In [1]: import numpy as np

In [2]: np.set_printoptions(suppress=True, linewidth=100)

In [3]: rd = lambda a: np.round(a, 2) + 0

In [4]: m1 = np.load("test5.npy")

In [5]: m1
Out[5]: 
array([[ 4,  1, -5],
       [ 3,  4, -2],
       [-4,  2,  2],
       [ 3,  4, -2]])

In [6]: U, sig, VT = np.linalg.svd(m1, full_matrices=False)

In [7]: print((sig > 1e-8).sum())
3

In [8]: np.abs(U[:, 0]).round(6).argmax()
Out[8]: np.int64(0)

In [9]: rd(sig / sig[0])
Out[9]: array([1.  , 0.51, 0.18])

In [10]: np.allclose(U * sig @ VT, m1)
Out[10]: True

In [11]: rd(U.T @ U)
Out[11]: 
array([[1., 0., 0.],
       [0., 1., 0.],
       [0., 0., 1.]])

In [12]: rd(np.cumsum(sig ** 2) / np.sum(sig ** 2))
Out[12]: array([0.77, 0.98, 1.  ])

In [13]: vec = np.array([1, 2, 0])

In [14]: print(np.einsum("ij,j->i", m1, vec))
[ 6 11  0 11]

In [15]: m1 @ np.eye(3)[0]
Out[15]: array([ 4.,  3., -4.,  3.])

In [16]: gram = m1.T @ m1

In [17]: print(rd(np.linalg.svd(m1, compute_uv=False) ** 2))
[95.75 25.27  2.98]

In [18]: (m1 @ m1.T).shape
Out[18]: (4, 4)

In [19]: B = np.c_[m1[:, :1] @ np.array([[2]]), np.array([9, 3, 1, 0])]

In [20]: B
Out[20]: 
array([[ 8,  9],
       [ 6,  3],
       [-8,  1],
       [ 6,  0]])

In [21]: rd(np.linalg.norm(np.linalg.qr(m1)[0].T @ B, axis=0) ** 2 / ((B ** 2).sum(axis=0) + 1e-12))
Out[21]: array([1.  , 0.95])

In [22]: rd(np.linalg.norm(B - m1 @ np.linalg.lstsq(m1, B)[0], axis=0))
Out[22]: array([0.  , 2.12])

In [23]: vec = np.array([3, 0, 3])

In [24]: a = np.maximum(m1 @ vec, 0)

In [25]: np.maximum(m1 @ vec, 0) - np.maximum(-m1 @ vec, 0)
Out[25]: array([-3,  3, -6,  3])

In [26]: rd(np.tanh(m1 @ vec))
Out[26]: array([-1.,  1., -1.,  1.])

In [27]: m1.T @ a
Out[27]: array([ 18,  24, -12])

In [28]: arr = np.loadtxt("layer4.csv", delimiter=",")

In [29]: arr
Out[29]: 
array([[ -5.67,  -2.75,   0.28,  -4.32,   4.42],
       [ -2.51,   4.32,  -0.42,   1.31,  -1.24],
       [ -8.73,   5.33,   3.8 ,  -6.15,  -0.87],
       [-12.9 ,   6.19,  -2.23,  -5.06,   0.65],
       [-11.47,  -2.42,  -8.17,  -3.86,   5.75],
       [ -5.74,   2.7 ,   2.16,  -3.36,   1.94],
       [-10.88,  -5.89,  -0.18,  -9.65,   7.03],
       [-10.7 ,   0.95,  -2.76,  -1.64,   6.39],
       [ -8.75,   1.37,  -0.64,  -0.83,   6.89],
       [ -6.94,  -0.99,   0.3 ,  -1.74,   6.98],
       [ -6.42,   7.13,  -2.87,   0.39,  -1.6 ],
       [ -2.96,   3.54,   4.1 ,  -2.29,   0.46],
       [ -4.92,   3.27,   3.53,  -4.45,  -0.2 ],
       [-10.76,   2.9 ,  -7.11,  -0.06,   3.3 ],
       [ -3.43,   3.84,  -0.9 ,  -0.5 ,  -1.82],
       [ -4.45,  -0.99,   2.54,  -4.76,   1.37]])

In [30]: vec = np.array([8, -9, 3, -5, 9])

In [31]: target = arr @ vec

In [32]: rd(np.linalg.pinv(arr) @ arr)
Out[32]: 
array([[1., 0., 0., 0., 0.],
       [0., 1., 0., 0., 0.],
       [0., 0., 1., 0., 0.],
       [0., 0., 0., 1., 0.],
       [0., 0., 0., 0., 1.]])

In [33]: try:
    ...:     np.linalg.solve(arr, target)
    ...: except np.linalg.LinAlgError as e:
    ...:     print(e)
    ...: 
Last 2 dimensions of the array must be square

In [34]: rd(np.linalg.lstsq(arr, target)[0])
Out[34]: array([ 8., -9.,  3., -5.,  9.])

In [35]: rng = np.random.default_rng(3765)

In [36]: target = target + 0.1 * rng.normal(size=16)

In [37]: rd(target)
Out[37]: 
array([  41.87,  -77.77,  -83.57, -134.55,  -23.61,  -29.59,   76.97,  -36.69,  -17.94,   25.72,
       -140.33,  -27.63,  -37.85, -103.56,  -78.48,   16.88])

In [38]: b, *_ = np.linalg.lstsq(arr, target)

In [39]: print(rd(b))
[ 7.97 -9.02  3.02 -4.96  8.99]

In [40]: [round(float(np.linalg.norm(np.linalg.solve(arr.T @ arr + lam * np.eye(5), arr.T @ target))), 2) for lam in (0, 1, 10, 100)]
Out[40]: [16.11, 15.36, 14.73, 11.47]

In [41]: rd(np.linalg.norm(target - arr @ b))
Out[41]: np.float64(0.48)

In [42]: print(rd(arr.T @ (target - arr @ b)))
[0. 0. 0. 0. 0.]
